>>> import numpy as np
>>> np.set_printoptions(precision=3, suppress=True, linewidth=160)
>>> rnd = lambda a: np.round(a, 3) + 0
>>> out = np.array([[-2, 1], [-1, 1]])
>>> C = np.array([[-1, -1, -1], [1, -1, -2], [1, -1, 0]])
>>> feats = np.kron(out, C)
>>> feats
array([[ 2,  2,  2, -1, -1, -1],
       [-2,  2,  4,  1, -1, -2],
       [-2,  2,  0,  1, -1,  0],
       [ 1,  1,  1, -1, -1, -1],
       [-1,  1,  2,  1, -1, -2],
       [-1,  1,  0,  1, -1,  0]])
>>> np.trace(feats)
np.int64(2)
>>> rnd(np.abs(np.linalg.eigvals(feats)).max())
np.float64(3.236)
>>> feats @ feats
array([[ -3,   9,   9,   1,  -3,  -3],
       [-12,   6,   3,   4,  -2,  -1],
       [ -6,   0,   3,   2,   0,  -1],
       [ -1,   3,   3,   0,   0,   0],
       [ -4,   2,   1,   0,   0,   0],
       [ -2,   0,   1,   0,   0,   0]])
>>> rnd(np.linalg.det(feats))
np.float64(-16.0)
>>> (feats + feats.T) / 2
array([[ 2. ,  0. ,  0. ,  0. , -1. , -1. ],
       [ 0. ,  2. ,  3. ,  1. ,  0. , -0.5],
       [ 0. ,  3. ,  0. ,  1. ,  0.5,  0. ],
       [ 0. ,  1. ,  1. , -1. ,  0. ,  0. ],
       [-1. ,  0. ,  0.5,  0. , -1. , -1.5],
       [-1. , -0.5,  0. ,  0. , -1.5,  0. ]])
>>> (feats - feats.T) / 2
array([[ 0. ,  2. ,  2. , -1. ,  0. ,  0. ],
       [-2. ,  0. ,  1. ,  0. , -1. , -1.5],
       [-2. , -1. ,  0. ,  0. , -1.5,  0. ],
       [ 1. ,  0. ,  0. ,  0. , -1. , -1. ],
       [ 0. ,  1. ,  1.5,  1. ,  0. , -0.5],
       [ 0. ,  1.5,  0. ,  1. ,  0.5,  0. ]])
>>> x0 = np.array([1, 2, 0, 1, 0, 0])
>>> rhs = feats @ x0
>>> b, lr = np.zeros(6), 1 / np.linalg.norm(feats, 2) ** 2
>>> for i in range(150):
...     b -= lr * feats.T @ (feats @ b - rhs)
...     if i % 50 == 0: print(i, round(np.linalg.norm(feats @ b - rhs), 3))
... 
0 3.379
50 0.668
100 0.494
>>> rnd(b)
array([ 0.726,  1.666,  0.137,  0.556, -0.541,  0.222])
>>> rnd(np.linalg.cond(feats))
np.float64(20.972)
>>> out = feats[0, 0] * feats[1:] - np.outer(feats[1:, 0], feats[0])
>>> out
array([[ 0,  8, 12,  0, -4, -6],
       [ 0,  8,  4,  0, -4, -2],
       [ 0,  0,  0, -1, -1, -1],
       [ 0,  4,  6,  1, -3, -5],
       [ 0,  4,  2,  1, -3, -1]])
>>> np.linalg.matrix_rank(out), np.linalg.matrix_rank(feats)
(np.int64(5), np.int64(6))
>>> feats[:, 0] / feats[0, 0]
array([ 1. , -1. , -1. ,  0.5, -0.5, -0.5])
>>> O, r_ = np.linalg.qr(feats)
>>> np.allclose(r_.T @ r_, feats.T @ feats)
True
>>> rnd(O @ r_)
array([[ 2.,  2.,  2., -1., -1., -1.],
       [-2.,  2.,  4.,  1., -1., -2.],
       [-2.,  2.,  0.,  1., -1.,  0.],
       [ 1.,  1.,  1., -1., -1., -1.],
       [-1.,  1.,  2.,  1., -1., -2.],
       [-1.,  1.,  0.,  1., -1.,  0.]])
>>> rnd(np.abs(np.diag(r_)))
array([3.873, 3.651, 3.162, 0.775, 0.73 , 0.632])
>>> rnd(O)
array([[-0.516, -0.73 ,  0.   ,  0.258,  0.365,  0.   ],
       [ 0.516, -0.365,  0.632, -0.258,  0.183,  0.316],
       [ 0.516, -0.365, -0.632, -0.258,  0.183, -0.316],
       [-0.258, -0.365,  0.   , -0.516, -0.73 ,  0.   ],
       [ 0.258, -0.183,  0.316,  0.516, -0.365, -0.632],
       [ 0.258, -0.183, -0.316,  0.516, -0.365,  0.632]])
>>> rnd(r_)
array([[-3.873,  1.291,  1.291,  2.324, -0.775, -0.775],
       [ 0.   , -3.651, -3.651,  0.   ,  2.191,  2.191],
       [ 0.   ,  0.   ,  3.162,  0.   ,  0.   , -1.897],
       [ 0.   ,  0.   ,  0.   ,  0.775, -0.258, -0.258],
       [ 0.   ,  0.   ,  0.   ,  0.   ,  0.73 ,  0.73 ],
       [ 0.   ,  0.   ,  0.   ,  0.   ,  0.   ,  0.632]])
>>> rnd(np.trace(O @ O.T))
np.float64(6.0)
>>> O.shape, r_.shape
((6, 6), (6, 6))
>>> F = np.load("layer16.npy")
>>> rnd(F)
array([[ 0.316,  0.091,  2.539, -0.77 ,  0.926, -0.997],
       [-0.413, -0.1  , -2.419,  0.787, -1.183,  0.973],
       [ 0.983,  0.098, -1.077, -0.198,  2.605,  0.195],
       [-0.991, -0.133, -0.552,  0.601, -2.678,  0.405],
       [-1.031, -0.126,  0.01 ,  0.481, -2.765,  0.207],
       [-0.602, -0.116, -2.092,  0.795, -1.679,  0.891],
       [-0.37 , -0.096, -2.477,  0.78 , -1.068,  0.985],
       [-0.434,  0.   ,  2.589, -0.43 , -1.085, -0.863],
       [ 0.465,  0.105,  2.343, -0.792,  1.319, -0.956],
       [-0.1  , -0.067, -2.707,  0.71 , -0.35 ,  1.015],
       [-1.008, -0.106,  0.841,  0.267, -2.68 , -0.103],
       [-0.126,  0.041,  2.751, -0.615, -0.254, -0.985],
       [ 1.003,  0.105, -0.894, -0.252,  2.665,  0.124],
       [-0.64 , -0.119, -2.007,  0.792, -1.78 ,  0.868],
       [-0.219,  0.029,  2.731, -0.566, -0.505, -0.958],
       [ 0.758,  0.127,  1.693, -0.77 ,  2.085, -0.777],
       [-0.786, -0.129, -1.602,  0.761, -2.158,  0.749],
       [-0.96 , -0.092,  1.239,  0.147, -2.539, -0.259],
       [-0.994, -0.132, -0.526,  0.596, -2.684,  0.396],
       [-0.727, -0.125, -1.783,  0.778, -2.007,  0.803],
       [ 0.978,  0.097, -1.115, -0.186,  2.591,  0.21 ],
       [-0.731, -0.047,  2.107, -0.173, -1.898, -0.625],
       [ 1.034,  0.122, -0.219, -0.432,  2.768, -0.131],
       [-1.03 , -0.116,  0.476,  0.367, -2.75 ,  0.035],
       [-0.992, -0.133, -0.546,  0.599, -2.679,  0.403],
       [ 0.393,  0.098,  2.447, -0.784,  1.129, -0.979],
       [-0.987, -0.133, -0.59 ,  0.608, -2.667,  0.418],
       [-0.873, -0.133, -1.271,  0.721, -2.381,  0.645]])
>>> Xc = F - F.mean(axis=0)
>>> evecs = np.linalg.svd(Xc)[2][:2]
>>> out = Xc - Xc @ evecs.T @ evecs
>>> rnd(np.diag(evecs.T @ evecs))
array([0.119, 0.002, 0.842, 0.07 , 0.852, 0.115])
>>> rnd((Xc @ evecs.T).std(axis=0))
array([2.268, 1.775])
>>> rnd(out.std(axis=0))
array([0., 0., 0., 0., 0., 0.])
